In [1]: import numpy as np

In [2]: from numpy import linalg as LA

In [3]: np.set_printoptions(precision=2, suppress=True, linewidth=140)

In [4]: E = np.load("a.npy")

In [5]: E
Out[5]: 
array([[ 0, -4, -2,  0,  0,  0, -5,  0,  0,  0,  0,  0,  0,  2],
       [ 0, -4,  0, -2,  0,  5,  1,  0,  0,  0,  0,  0, -4,  0],
       [ 0,  0,  0,  0, -3,  0,  0,  0,  0,  0, -1,  0,  0,  0],
       [ 0,  0,  3,  0,  0,  0,  3,  0,  0,  0,  0, -5,  0,  0],
       [ 0,  3,  0,  1,  0,  0,  0,  0,  0,  0, -3,  0,  0,  0],
       [ 0,  0,  0,  0, -2,  0,  0, -5,  0, -1,  4,  2,  0,  0],
       [-1, -3, -3, -3,  0,  0,  0,  0,  0,  0,  0,  0,  0,  0],
       [ 0,  1,  0,  0,  0,  0,  0,  0,  2,  0,  0, -3,  0,  0]])

In [6]: w1 = np.array([[0, -2, 5, 1],
   ...:     [-3, 0, -3, 3],
   ...:     [3, 1, -3, 3],
   ...:     [3, 3, 4, 1],
   ...:     [3, -5, 0, -5],
   ...:     [4, -2, 3, 4],
   ...:     [-4, 5, 3, 1],
   ...:     [-2, -1, 0, -1],
   ...:     [-1, -3, -1, -1],
   ...:     [2, 1, -3, 2],
   ...:     [2, 1, 5, -5],
   ...:     [-1, 0, 2, 1],
   ...:     [2, -3, 1, 4],
   ...:     [5, -3, 3, 1]])

In [7]: b = np.array([2, -1, 2, -2])

In [8]: H = np.maximum(E @ w1 + b, 0)

In [9]: LA.matrix_rank(H)
Out[9]: np.int64(4)

In [10]: (H > 0).astype(int)
Out[10]: 
array([[1, 0, 1, 0],
       [1, 0, 1, 0],
       [0, 1, 0, 1],
       [1, 1, 0, 1],
       [0, 0, 0, 1],
       [1, 1, 1, 0],
       [0, 0, 1, 0],
       [0, 0, 0, 0]])

In [11]: basis = np.array([[-4, -6], [-5, 3], [0, 7], [2, -6]])

In [12]: w1 @ basis
Out[12]: 
array([[ 12,  23],
       [ 18, -21],
       [-11, -54],
       [-25,  13],
       [  3,  -3],
       [  2, -33],
       [ -7,  54],
       [ 11,  15],
       [ 17,  -4],
       [ -9, -42],
       [-23,  56],
       [  6,  14],
       [ 15, -38],
       [ -3, -24]])

In [13]: print((H @ basis).round(6).argmax(axis=1))
[1 1 0 1 0 1 1 0]

In [14]: m1 = np.loadtxt("case11.csv", delimiter=",")

In [15]: m1
Out[15]: 
array([[-1., -5.,  4., -5., -4., -5.,  0., -4.,  4.,  2.,  3.,  2.,  2., -4., -2.],
       [-4., -3., -2.,  1.,  1.,  0., -5.,  5.,  1.,  5.,  5.,  1., -4., -2.,  0.],
       [ 4.,  2.,  0.,  0., -2.,  3., -1.,  0.,  4.,  3.,  3., -3., -2., -1.,  1.],
       [ 4.,  2.,  0.,  0., -2.,  3., -1.,  0.,  4.,  3.,  3., -3., -2., -1.,  1.],
       [-3., -4., -5., -2., -1.,  0., -5., -4.,  5.,  2., -4.,  2.,  5., -4., -1.],
       [-3., -4., -3.,  5.,  0., -2., -3., -1.,  5.,  0., -4., -4.,  1.,  4.,  4.],
       [-3., -4.,  5., -4.,  4.,  4., -4.,  2., -4., -5.,  2.,  2.,  0.,  5.,  2.],
       [-3.,  4.,  0.,  5.,  1.,  2., -1.,  1.,  1., -4.,  2.,  0., -2.,  1.,  4.],
       [-4., -3.,  0., -2.,  4., -3.,  4., -2.,  2., -5.,  5., -3.,  0., -5.,  3.],
       [-2.,  5., -4., -1.,  5., -5.,  3.,  5.,  5., -2.,  4., -3.,  3., -2., -1.],
       [-1., -3., -4.,  1., -1., -5.,  1., -2., -3.,  5.,  3., -4.,  3.,  0.,  5.],
       [-2.,  1., -3., -5., -2., -3.,  1.,  2., -1., -3.,  1., -1.,  2., -3.,  4.],
       [-1., -4., -2.,  0., -1.,  5., -1.,  0., -4., -1., -5.,  0., -5., -4., -5.],
       [ 4., -3.,  0.,  0., -1., -4., -3., -4.,  0.,  0.,  2., -1.,  0.,  2.,  3.]])

In [16]: # null space of dimension 2

In [17]: blk = np.stack([m1, 2 * m1, m1[::-1]])

In [18]: LA.matrix_rank(blk.reshape(3, -1))
Out[18]: np.int64(2)

In [19]: print(np.einsum("bij,cij->bc", blk, blk))
[[2004. 4008.  122.]
 [4008. 8016.  244.]
 [ 122.  244. 2004.]]

In [20]: LA.norm(blk, axis=(1, 2))
Out[20]: array([44.77, 89.53, 44.77])

In [21]: (blk @ m1.T).shape
Out[21]: (3, 14, 14)

In [22]: LA.matrix_rank(blk)
Out[22]: array([13, 13, 13])

In [23]: blk.shape
Out[23]: (3, 14, 15)

In [24]: np.allclose(m1[:-1].T @ LA.lstsq(m1[:-1].T, m1[-1])[0], m1[-1])
Out[24]: False

In [25]: LA.lstsq(m1[:-1].T, m1[-1])[2]
Out[25]: np.int32(12)

In [26]: print(np.abs(np.diag(LA.qr(m1)[1])) > 1e-9)
[ True  True  True  True  True  True  True  True  True  True  True  True  True False]

In [27]: print(np.unique(m1.round(6), axis=0).shape)
(13, 15)

In [28]: other = m1 / LA.norm(m1, axis=1, keepdims=True)

In [29]: C2 = other @ other.T

In [30]: print((C2 - 2 * np.eye(14)).round(6).argmax(axis=1))
[ 4  2  3  2  0  4  7  5 11  8 13  8  4 10]

In [31]: LA.norm(other, axis=1)
Out[31]: array([1., 1., 1., 1., 1., 1., 1., 1., 1., 1., 1., 1., 1., 1.])

In [32]: round(float(np.degrees(np.arccos(np.clip(C2[10, 12], -1, 1)))), 2)
Out[32]: 109.8

In [33]: np.argwhere(np.triu(np.abs(C2) > 0.95, 1))
Out[33]: array([[2, 3]])

In [34]: other = np.array([[1, 1, 0],
    ...:     [-2, -1, 2],
    ...:     [2, -3, 1],
    ...:     [-1, 2, 0],
    ...:     [3, 3, 3],
    ...:     [-1, -2, -2],
    ...:     [1, -1, 3],
    ...:     [-2, -2, 0],
    ...:     [-2, 0, -3],
    ...:     [2, 2, -1],
    ...:     [2, -1, 2],
    ...:     [-1, 3, 3],
    ...:     [1, -2, 1],
    ...:     [-3, 3, 3]])

In [35]: LA.matrix_rank(E @ other)
Out[35]: np.int64(3)

In [36]: np.vstack([E, other.T]).shape
Out[36]: (11, 14)

In [37]: other @ E
ValueError: matmul: Input operand 1 has a mismatch in its core dimension 0, with gufunc signature (n?,k),(k,m?)->(n?,m?) (size 8 is different from 3)


In [38]: other.T @ E.T
Out[38]: 
array([[ -7,   2, -11,  14, -13,   8,   2,  -3],
       [ 21,  -3,  -8, -27,   2,   4,   5, -10],
       [-19, -19, -11,  -3,   0,   9,  -9, -13]])

In [39]: U, sig, Vh = LA.svd(m1)

In [40]: V = Vh[:(sig > 1e-8).sum()]

In [41]: rng = np.random.default_rng(95596)

In [42]: x0 = m1[11] + -3 * m1[6] + rng.integers(2) * np.eye(15)[0]

In [43]: print(x0)
[  7.  13. -18.   7. -14. -15.  13.  -4.  11.  12.  -5.  -7.   2. -18.  -2.]

In [44]: round(float(LA.norm(x0 - V.T @ V @ x0)), 2)
Out[44]: 0.0

In [45]: np.diag(V.T @ V)
Out[45]: array([0.87, 0.82, 0.75, 0.83, 0.92, 0.95, 0.86, 0.81, 0.98, 0.94, 0.89, 0.89, 0.79, 0.74, 0.98])

In [46]: np.allclose(V.T @ V @ x0, x0)
Out[46]: True

In [47]: LA.matrix_rank(np.vstack([m1, x0]))
Out[47]: np.int64(13)

In [48]: M = np.load("w.npy")

In [49]: M
Out[49]: 
array([[-7.01, -3.56, -1.51, -5.48,  6.96,  3.65,  8.34],
       [-8.27, -4.03, -1.59, -6.39,  5.34,  4.07,  9.98],
       [-7.01, -3.81, -2.61, -6.09,  7.9 ,  4.15, 10.1 ],
       [-2.37, -0.68,  5.95, -2.12, -1.6 ,  1.19, -4.56],
       [-6.78, -3.43, -3.36, -5.69,  6.79,  3.13,  7.89],
       [-9.1 ,  3.22, -0.82,  0.92,  2.18,  6.25, -1.61],
       [-7.25, -3.82, -2.41, -5.67,  7.01,  5.92,  9.  ],
       [-0.82, -0.63,  4.1 , -2.48, -1.41, -0.66, -5.56],
       [-8.52,  3.62, -1.66, -1.16,  0.52,  7.2 , -2.08],
       [-1.97, -2.02,  6.87, -1.21, -1.06,  0.39, -4.8 ],
       [-7.35, -6.45, -0.32, -6.93,  6.29,  2.51,  9.36],
       [-8.01,  2.89, -1.58,  2.64,  0.53,  5.06, -2.29],
       [-8.66,  2.84, -1.25,  1.46,  0.65,  4.63, -1.83],
       [-2.53, -0.76,  4.48, -1.51, -2.92, -0.12, -3.74],
       [-1.9 , -1.15,  6.75, -2.28, -1.22,  0.91, -4.56],
       [-0.46,  0.13,  4.96, -3.1 , -2.72,  0.65, -5.95],
       [-6.77,  2.57, -3.21,  1.23,  2.1 ,  7.06, -2.33],
       [-1.04, -0.64,  7.17, -2.07,  0.35,  2.99, -5.61],
       [-5.96, -6.78, -1.69, -5.28,  7.11,  3.94,  9.33],
       [-2.81, -0.13,  4.12, -3.94,  1.01,  0.16, -5.19],
       [-5.63, -2.85, -0.7 , -5.85,  5.38,  2.74,  8.34],
       [-8.03,  2.59, -2.03, -0.03, -0.19,  3.76, -3.34],
       [-8.12, -2.9 , -0.51, -6.11,  6.15,  2.65,  9.69],
       [-1.84, -0.78,  3.82, -4.15, -0.79,  1.51, -4.45],
       [-7.31, -4.4 , -2.42, -6.02,  4.19,  4.29,  7.93],
       [-5.87, -3.86, -2.99, -5.34,  7.06,  4.3 , 10.64],
       [-6.36, -6.39, -2.44, -4.46,  6.34,  5.83, 10.07],
       [-1.96, -0.52,  4.86, -1.3 , -0.6 ,  0.05, -5.57],
       [-0.93, -0.85,  4.7 , -2.6 , -1.38,  4.18, -5.54],
       [-8.49,  3.98, -1.76, -0.38,  1.56,  7.33, -3.06],
       [-0.9 ,  0.25,  5.95, -2.45, -1.25,  1.59, -3.92],
       [-6.78,  3.65,  0.02,  1.02,  1.05,  5.66, -2.76]])

In [50]: other = np.array([[3, 2], [2, 2], [2, 3], [3, 2], [2, 3], [1, 2], [3, 2]])

In [51]: print(np.einsum("ij->j", M))
[-166.81  -34.7    28.89  -92.82   71.33  106.97   31.92]

In [52]: LA.matrix_rank(M @ other)
Out[52]: np.int64(2)

In [53]: other = np.c_[M[:, :2] @ np.array([[3, 2], [4, 5]]), np.array([6, 2, 8, -5, 5, 7, 9, 4, -9, -8, 5, -6, 4, 5, 5, -9, -7, -6, -7, -5, 8, -1, -1, 1, -5, 4, -5, -2, -1, 1, 7, -7])]

In [54]: other
Out[54]: 
array([[-35.27, -31.82,   6.  ],
       [-40.93, -36.69,   2.  ],
       [-36.27, -33.07,   8.  ],
       [ -9.83,  -8.14,  -5.  ],
       [-34.06, -30.71,   5.  ],
       [-14.42,  -2.1 ,   7.  ],
       [-37.03, -33.6 ,   9.  ],
       [ -4.98,  -4.79,   4.  ],
       [-11.08,   1.06,  -9.  ],
       [-13.99, -14.04,  -8.  ],
       [-47.85, -46.95,   5.  ],
       [-12.47,  -1.57,  -6.  ],
       [-14.62,  -3.12,   4.  ],
       [-10.63,  -8.86,   5.  ],
       [-10.3 ,  -9.55,   5.  ],
       [ -0.86,  -0.27,  -9.  ],
       [-10.03,  -0.69,  -7.  ],
       [ -5.68,  -5.28,  -6.  ],
       [-45.  , -45.82,  -7.  ],
       [ -8.95,  -6.27,  -5.  ],
       [-28.29, -25.51,   8.  ],
       [-13.73,  -3.11,  -1.  ],
       [-35.96, -30.74,  -1.  ],
       [ -8.64,  -7.58,   1.  ],
       [-39.53, -36.62,  -5.  ],
       [-33.05, -31.04,   4.  ],
       [-44.64, -44.67,  -5.  ],
       [ -7.96,  -6.52,  -2.  ],
       [ -6.19,  -6.11,  -1.  ],
       [ -9.55,   2.92,   1.  ],
       [ -1.7 ,  -0.55,   7.  ],
       [ -5.74,   4.69,  -7.  ]])

In [55]: LA.matrix_rank(other)
Out[55]: np.int64(3)

In [56]: np.round(LA.norm(other - M @ LA.lstsq(M, other)[0], axis=0), 2) + 0
Out[56]: array([ 0.  ,  0.  , 27.73])

In [57]: LA.matrix_rank(np.c_[M, other])
Out[57]: np.int64(8)
